$ python -q
>>> import numpy as np
>>> np.set_printoptions(precision=1, suppress=True, linewidth=160)
>>> A = np.loadtxt("block17.csv", delimiter=",")
>>> A
array([[ 0.,  0.,  0.,  0.,  0.,  0.,  4., -3.],
       [ 0.,  0.,  0.,  0.,  0.,  0.,  3., -7.],
       [ 0.,  0.,  0.,  0.,  0.,  0., -4., -7.],
       [ 0.,  0.,  0.,  0.,  0.,  0.,  5.,  8.],
       [ 0.,  0.,  0.,  0.,  0.,  0., -2., -8.],
       [ 0.,  0.,  0.,  0.,  0.,  0., -1.,  8.],
       [ 4.,  3., -4.,  5., -2., -1.,  0.,  0.],
       [-3., -7., -7.,  8., -8.,  8.,  0.,  0.]])
>>> np.allclose(A[:-1].T @ np.linalg.lstsq(A[:-1].T, A[-1])[0], A[-1])
False
>>> np.abs(np.diag(np.linalg.qr(A)[1])) > 1e-9
array([ True,  True, False, False, False, False,  True,  True])
>>> Uu, sig, vt = np.linalg.svd(A)
>>> vecs = vt[:(sig > 1e-8).sum()]
>>> rng = np.random.default_rng(8238)
>>> x0 = A[3] + 4 * A[0] + rng.integers(2) * np.eye(8)[2]
>>> x0
array([ 0.,  0.,  0.,  0.,  0.,  0., 21., -4.])
>>> np.round(np.linalg.norm(x0 - vecs.T @ vecs @ x0), 1)
np.float64(0.0)
>>> np.allclose(vecs.T @ vecs @ x0, x0)
True
>>> np.diag(vecs.T @ vecs)
array([0.3, 0.4, 0.3, 0.4, 0.2, 0.3, 1. , 1. ])
>>> vals, vecs = np.linalg.eigh(A)
>>> np.round(vecs.T @ vecs, 1) + 0
array([[1., 0., 0., 0., 0., 0., 0., 0.],
       [0., 1., 0., 0., 0., 0., 0., 0.],
       [0., 0., 1., 0., 0., 0., 0., 0.],
       [0., 0., 0., 1., 0., 0., 0., 0.],
       [0., 0., 0., 0., 1., 0., 0., 0.],
       [0., 0., 0., 0., 0., 1., 0., 0.],
       [0., 0., 0., 0., 0., 0., 1., 0.],
       [0., 0., 0., 0., 0., 0., 0., 1.]])
>>> (vals > 1e-8).sum(), (vals < -1e-8).sum()
(np.int64(2), np.int64(2))
>>> np.abs(vecs[:, -1]).round(6).argmax()
np.int64(7)
>>> np.abs(vecs[:, -1])
array([0.1, 0.3, 0.3, 0.4, 0.3, 0.3, 0.1, 0.7])
>>> round(float(vals.sum()), 1), np.trace(A)
(0.0, np.float64(0.0))
>>> [round(float(np.linalg.det(A[:i, :i])), 2) + 0 for i in range(1, 9)]
[0.0, 0.0, 0.0, 0.0, 0.0, 0.0, 0.0, 0.0]
>>> f = np.array([-1, -1, 3])
>>> g = np.array([1, 8, 5])
>>> mat = np.outer(f, g)
>>> mat
array([[-1, -8, -5],
       [-1, -8, -5],
       [ 3, 24, 15]])
>>> rk = np.linalg.matrix_rank(mat)
>>> rk
np.int64(1)
>>> ns = np.linalg.svd(mat)[2][rk:].T
>>> np.round(mat @ ns, 1) + 0
array([[0., 0.],
       [0., 0.],
       [0., 0.]])
>>> [int(np.linalg.matrix_rank(np.delete(mat, i, axis=0))) for i in range(3)]
[1, 1, 1]
>>> np.allclose(mat @ ns, 0)
True
>>> np.linalg.matrix_rank(mat.T @ mat), np.linalg.matrix_rank(mat @ mat.T)
(np.int64(1), np.int64(1))
>>> mat.shape
(3, 3)
>>> mat[:, 3]
Traceback (most recent call last):
  File "<python-input-33>", line 1, in <module>
    mat[:, 3]
    ~~~^^^^^^
IndexError: index 3 is out of bounds for axis 1 with size 3
>>> np.round(np.linalg.svd(mat, compute_uv=False), 1) + 0
array([31.5,  0. ,  0. ])
>>> mat.sum(axis=0)
array([1, 8, 5])
>>> np.abs(mat).max()
np.int64(24)
>>> np.diff(mat, axis=0)
array([[ 0,  0,  0],
       [ 4, 32, 20]])
>>> mat[3]
Traceback (most recent call last):
  File "<python-input-38>", line 1, in <module>
    mat[3]
    ~~~^^^
IndexError: index 3 is out of bounds for axis 0 with size 3
>>> mat - mat[0]
array([[ 0,  0,  0],
       [ 0,  0,  0],
       [ 4, 32, 20]])
>>> round(np.linalg.norm(mat), 1)
np.float64(31.5)
>>> np.count_nonzero(mat)
np.int64(9)
>>> np.linalg.rank(mat)
Traceback (most recent call last):
  File "<python-input-42>", line 1, in <module>
    np.linalg.rank(mat)
    ^^^^^^^^^^^^^^
AttributeError: module 'numpy.linalg' has no attribute 'rank'
